>>> import numpy as np
>>> np.set_printoptions(precision=2, suppress=True, linewidth=120, floatmode="fixed")
>>> W0 = np.array([[-0.1, 0.2, 0.1],
...     [-1.9, -0.9, -1.2],
...     [-0.9, 1.2, 0.1],
...     [1.5, -0.3, 1.3],
...     [-0.5, -0.5, -0.2],
...     [-1.4, -0.3, -0.3],
...     [0.1, 1.0, 0.0],
...     [-0.7, 0.4, 1.6],
...     [0.5, -2.0, 0.4],
...     [-1.1, 1.2, -0.3],
...     [-1.5, 0.1, 1.3],
...     [0.9, 0.3, 2.0],
...     [1.0, -0.5, -1.0],
...     [0.1, -2.1, -1.3],
...     [-0.1, 2.7, -0.7],
...     [0.1, 1.1, -1.6],
...     [-0.2, 1.3, -0.6],
...     [0.0, 0.9, -2.4],
...     [-2.0, -1.4, -0.8],
...     [-0.4, 0.8, -1.4],
...     [-0.2, -2.2, 1.3],
...     [1.6, 1.8, 1.2]])
>>> rng = np.random.default_rng(382293)
>>> W0[:, 2] = -2 * W0[:, 0] + 0.3 * rng.normal(size=22)
>>> W0
array([[-0.10,  0.20,  0.68],
       [-1.90, -0.90,  4.06],
       [-0.90,  1.20,  1.58],
       [ 1.50, -0.30, -2.84],
       [-0.50, -0.50,  1.23],
       [-1.40, -0.30,  3.43],
       [ 0.10,  1.00, -0.39],
       [-0.70,  0.40,  1.52],
       [ 0.50, -2.00, -0.83],
       [-1.10,  1.20,  2.10],
       [-1.50,  0.10,  3.18],
       [ 0.90,  0.30, -1.47],
       [ 1.00, -0.50, -2.07],
       [ 0.10, -2.10, -0.16],
       [-0.10,  2.70,  0.19],
       [ 0.10,  1.10, -0.11],
       [-0.20,  1.30,  0.65],
       [ 0.00,  0.90, -0.36],
       [-2.00, -1.40,  4.03],
       [-0.40,  0.80,  0.76],
       [-0.20, -2.20,  0.25],
       [ 1.60,  1.80, -3.22]])
>>> vec = np.array([6, 2, 2])
>>> target = W0 @ vec
>>> np.round(np.linalg.pinv(W0) @ W0, 2) + 0
array([[1.00, 0.00, 0.00],
       [0.00, 1.00, 0.00],
       [0.00, 0.00, 1.00]])
>>> np.linalg.lstsq(W0, target)[0]
array([6.00, 2.00, 2.00])
>>> target = target + 0.3 * rng.normal(size=22)
>>> target
array([ 1.53, -5.19,  0.46,  2.50, -1.33, -2.24,  1.39, -0.43, -2.23, -0.01, -2.23,  2.79,  1.31, -3.84,  5.11,  2.51,
        2.46,  1.05, -6.14,  0.19, -4.21,  7.17])
>>> c, *_ = np.linalg.lstsq(W0, target)
>>> [round(float(np.linalg.norm(np.linalg.solve(W0.T @ W0 + lam * np.eye(3), W0.T @ target))), 2) for lam in (0, 1, 10, 100)]
[6.24, 2.23, 1.63, 0.69]
>>> np.round(W0.T @ (target - W0 @ c), 2) + 0
array([0.00, 0.00, 0.00])
>>> c
array([5.66, 1.88, 1.84])
>>> X = np.array([[-0.4, 0.2, 0.0],
...     [1.5, -2.5, -0.9],
...     [0.7, 1.1, 2.1],
...     [1.2, 2.6, -1.7]])
>>> X
array([[-0.40,  0.20,  0.00],
       [ 1.50, -2.50, -0.90],
       [ 0.70,  1.10,  2.10],
       [ 1.20,  2.60, -1.70]])
>>> f = np.array([0, 1])
>>> np.array([np.convolve(row, f, "same") for row in X])
array([[ 0.00, -0.40,  0.20],
       [ 0.00,  1.50, -2.50],
       [ 0.00,  0.70,  1.10],
       [ 0.00,  1.20,  2.60]])
>>> np.correlate(X[3], X[0], "full")
array([ 0.00,  0.24,  0.04, -1.38,  0.68])
>>> np.polyval(f, X[3])
array([1.00, 1.00, 1.00])
>>> t3 = np.stack([X, 5 * X, X[::-1]])
>>> (t3 @ X.T).shape
(3, 4, 4)
>>> print(np.linalg.norm(t3, axis=(1, 2)))
[ 5.17 25.84  5.17]
>>> t3.shape
(3, 4, 3)
>>> m1 = np.loadtxt("test13.csv", delimiter=",")
>>> m1
array([[-0.51, -1.30, -0.10],
       [-4.47,  0.60, -0.90],
       [-0.03, -0.60,  0.00],
       [-3.03,  0.10, -0.60],
       [-1.53, -0.10, -0.30],
       [ 2.51, -0.10,  0.50],
       [ 2.97,  0.90,  0.60],
       [12.01,  0.50,  2.40],
       [ 5.99, -0.40,  1.20],
       [ 0.01, -1.50,  0.00],
       [-2.51, -0.20, -0.50],
       [ 4.51,  0.70,  0.90],
       [-5.50, -0.50, -1.10],
       [ 3.51,  0.20,  0.70],
       [-7.99,  1.30, -1.60],
       [ 4.53,  1.00,  0.90],
       [ 1.99,  0.90,  0.40],
       [-4.00, -1.40, -0.80]])
>>> out = m1 + rng.integers(-2, 3, (18, 2)) @ rng.integers(-2, 3, (2, 3))
>>> print(out)
[[ 0.49 -1.30  0.90]
 [-3.47  1.60 -1.90]
 [-2.03 -1.60  0.00]
 [-3.03 -1.90  3.40]
 [-1.53 -2.10  3.70]
 [ 2.51  0.90 -1.50]
 [ 1.97 -2.10  5.60]
 [14.01  3.50 -1.60]
 [ 4.99 -0.40  0.20]
 [-0.99 -1.50 -1.00]
 [-0.51  3.80 -6.50]
 [ 5.51  0.70  1.90]
 [-6.50 -3.50  3.90]
 [ 4.51  0.20  1.70]
 [-6.99  0.30  1.40]
 [ 4.53  0.00  2.90]
 [ 2.99  0.90  1.40]
 [-4.00 -3.40  3.20]]
>>> np.linalg.matrix_rank(out - m1, tol=1e-8)
np.int64(2)
>>> out - m1
array([[ 1.00,  0.00,  1.00],
       [ 1.00,  1.00, -1.00],
       [-2.00, -1.00,  0.00],
       [ 0.00, -2.00,  4.00],
       [ 0.00, -2.00,  4.00],
       [ 0.00,  1.00, -2.00],
       [-1.00, -3.00,  5.00],
       [ 2.00,  3.00, -4.00],
       [-1.00,  0.00, -1.00],
       [-1.00,  0.00, -1.00],
       [ 2.00,  4.00, -6.00],
       [ 1.00,  0.00,  1.00],
       [-1.00, -3.00,  5.00],
       [ 1.00,  0.00,  1.00],
       [ 1.00, -1.00,  3.00],
       [ 0.00, -1.00,  2.00],
       [ 1.00,  0.00,  1.00],
       [ 0.00, -2.00,  4.00]])
>>> np.round(np.linalg.svd(out - m1, compute_uv=False), 2) + 0
array([15.32,  4.62,  0.00])
>>> proj = out @ np.linalg.solve(out.T @ out, out.T)
>>> np.round(np.linalg.eigvalsh(proj), 2) + 0
array([0.00, 0.00, 0.00, 0.00, 0.00, 0.00, 0.00, 0.00, 0.00, 0.00, 0.00, 0.00, 0.00, 0.00, 0.00, 1.00, 1.00, 1.00])
>>> np.linalg.matrix_rank(np.eye(18) - proj)
np.int64(15)
>>> np.diag(proj)
array([0.06, 0.14, 0.10, 0.09, 0.09, 0.03, 0.23, 0.45, 0.13, 0.20, 0.31, 0.13, 0.18, 0.08, 0.38, 0.14, 0.10, 0.16])
>>> cov = m1.T @ m1
>>> np.round(np.linalg.eigvalsh(cov)[::-1], 2) + 0
array([416.95,  11.79,   0.00])
>>> np.diag(cov)
array([400.54,  12.19,  16.01])
>>> print(np.linalg.matrix_rank(cov))
3
>>> print((m1 @ m1.T).shape)
(18, 18)
>>> print(np.round(np.linalg.svd(m1, compute_uv=False) ** 2, 2) + 0)
[416.95  11.79   0.00]
>>> np.allclose(cov, cov.T)
True
>>> np.round(np.trace(cov), 2), np.round((m1 ** 2).sum(), 2)
(np.float64(428.74), np.float64(428.74))
>>> U, s, vt = np.linalg.svd(m1)
>>> print(np.argmax(s[:-1] / (s[1:] + 1e-6)) + 1)
2
>>> out = U[:, :2] @ np.diag(s[:2]) @ vt[:2]
>>> out.round(2) + 0
array([[-0.51, -1.30, -0.10],
       [-4.47,  0.60, -0.89],
       [-0.03, -0.60, -0.01],
       [-3.03,  0.10, -0.61],
       [-1.53, -0.10, -0.31],
       [ 2.51, -0.10,  0.50],
       [ 2.97,  0.90,  0.59],
       [12.01,  0.50,  2.40],
       [ 5.99, -0.40,  1.20],
       [ 0.01, -1.50,  0.00],
       [-2.51, -0.20, -0.50],
       [ 4.51,  0.70,  0.90],
       [-5.50, -0.50, -1.10],
       [ 3.51,  0.20,  0.70],
       [-7.99,  1.30, -1.60],
       [ 4.53,  1.00,  0.90],
       [ 1.99,  0.90,  0.40],
       [-4.00, -1.40, -0.80]])
>>> np.round(np.abs(m1 - out).max(), 2)
np.float64(0.01)
>>> np.linalg.matrix_rank(out)
np.int64(2)
>>> round(float(np.linalg.norm(m1 - out, 2)), 2), np.round(s[2], 2)
(0.02, np.float64(0.02))
>>> W2 = m1[[2, 5]].astype(float)
>>> for _ in range(6):
...     lab = np.linalg.norm(m1[:, None] - W2, axis=-1).argmin(axis=1)
...     W2 = np.array([m1[lab == j].mean(axis=0) for j in range(2)])
... 
>>> lab
array([0, 0, 0, 0, 0, 1, 1, 1, 1, 0, 0, 1, 0, 1, 0, 1, 1, 0])
>>> W2
array([[-2.96, -0.36, -0.59],
       [ 4.75,  0.46,  0.95]])
>>> W2[1] - W2[0]
array([7.71, 0.82, 1.54])
>>> M = np.array([[1.0, -1.0, 0.0], [-1.0, 1.0, -1.0], [0.0, -1.0, 1.0]])
>>> out = M / np.linalg.norm(M, axis=1, keepdims=True)
>>> cov = out @ out.T
>>> print(np.linalg.norm(out, axis=1))
[1.00 1.00 1.00]
>>> cov[0]
array([ 1.00, -0.82,  0.50])
>>> (cov - 2 * np.eye(3)).round(6).argmax(axis=1)
array([2, 0, 0])
>>> np.argwhere(np.triu(np.abs(cov) > 0.95, 1))
array([], shape=(0, 2), dtype=int64)
>>> print((np.abs(cov) > 0.9).astype(int))
[[1 0 0]
 [0 1 0]
 [0 0 1]]
>>> cov
array([[ 1.00, -0.82,  0.50],
       [-0.82,  1.00, -0.82],
       [ 0.50, -0.82,  1.00]])
